In [1]: import numpy as np

In [2]: np.set_printoptions(suppress=True, linewidth=120)

In [3]: M = np.loadtxt("layer2.csv", delimiter=",")

In [4]: M.round(2)
Out[4]: 
array([[-0.74,  0.55, -0.38],
       [-0.34, -0.8 , -0.49],
       [-0.58, -0.24,  0.78]])

In [5]: # orthonormal columns

In [6]: rng = np.random.default_rng(635961)

In [7]: lab = rng.permutation(3)

In [8]: lab
Out[8]: array([0, 2, 1])

In [9]: M2 = M[lab][:, lab]

In [10]: round(np.trace(M2), 2)
Out[10]: np.float64(-0.76)

In [11]: M2.round(2)
Out[11]: 
array([[-0.74, -0.38,  0.55],
       [-0.58,  0.78, -0.24],
       [-0.34, -0.49, -0.8 ]])

In [12]: x0 = np.array([1, 0, 4])

In [13]: np.round(M.T @ (M @ x0), 2) + 0
Out[13]: array([1., 0., 4.])

In [14]: 3 - np.linalg.matrix_rank(M - np.eye(3), tol=1e-8)
Out[14]: np.int64(1)

In [15]: np.round(np.abs(np.linalg.eigvals(M)), 2)
Out[15]: array([1., 1., 1.])

In [16]: np.round(np.linalg.inv(M), 2)
Out[16]: 
array([[-0.74, -0.34, -0.58],
       [ 0.55, -0.8 , -0.24],
       [-0.38, -0.49,  0.78]])

In [17]: print(round(np.linalg.norm(x0), 2), np.round(np.linalg.norm(M @ x0), 2))
4.12 4.12

In [18]: arr = np.array([[0, 2, 4, 5], [4, 2, 0, 5], [5, 3, 3, 0], [3, 0, 0, 4]])

In [19]: arr
Out[19]: 
array([[0, 2, 4, 5],
       [4, 2, 0, 5],
       [5, 3, 3, 0],
       [3, 0, 0, 4]])

In [20]: round(float(np.linalg.det(arr[::-1])), 2)
Out[20]: -244.0

In [21]: print(np.einsum("ii->", arr))
9

In [22]: np.round(np.linalg.eigvals(arr), 2)
Out[22]: array([ 9.42+0.j , -4.55+0.j ,  2.06+1.2j,  2.06-1.2j])

In [23]: round(float(np.linalg.det(arr.T)), 2)
Out[23]: -244.0

In [24]: Uu, s, Vt = np.linalg.svd(arr, full_matrices=False)

In [25]: Uu.shape, s.shape, Vt.shape
Out[25]: ((4, 4), (4,), (4, 4))

In [26]: (s > 1e-8).sum()
Out[26]: np.int64(4)

In [27]: np.round(Uu.T @ Uu, 2) + 0
Out[27]: 
array([[1., 0., 0., 0.],
       [0., 1., 0., 0.],
       [0., 0., 1., 0.],
       [0., 0., 0., 1.]])

In [28]: print(np.round(np.abs(Vt[0]), 2))
[0.56 0.34 0.32 0.68]

In [29]: round(np.sqrt((s ** 2).sum()), 2), np.round(np.linalg.norm(arr), 2)
Out[29]: (np.float64(12.57), np.float64(12.57))
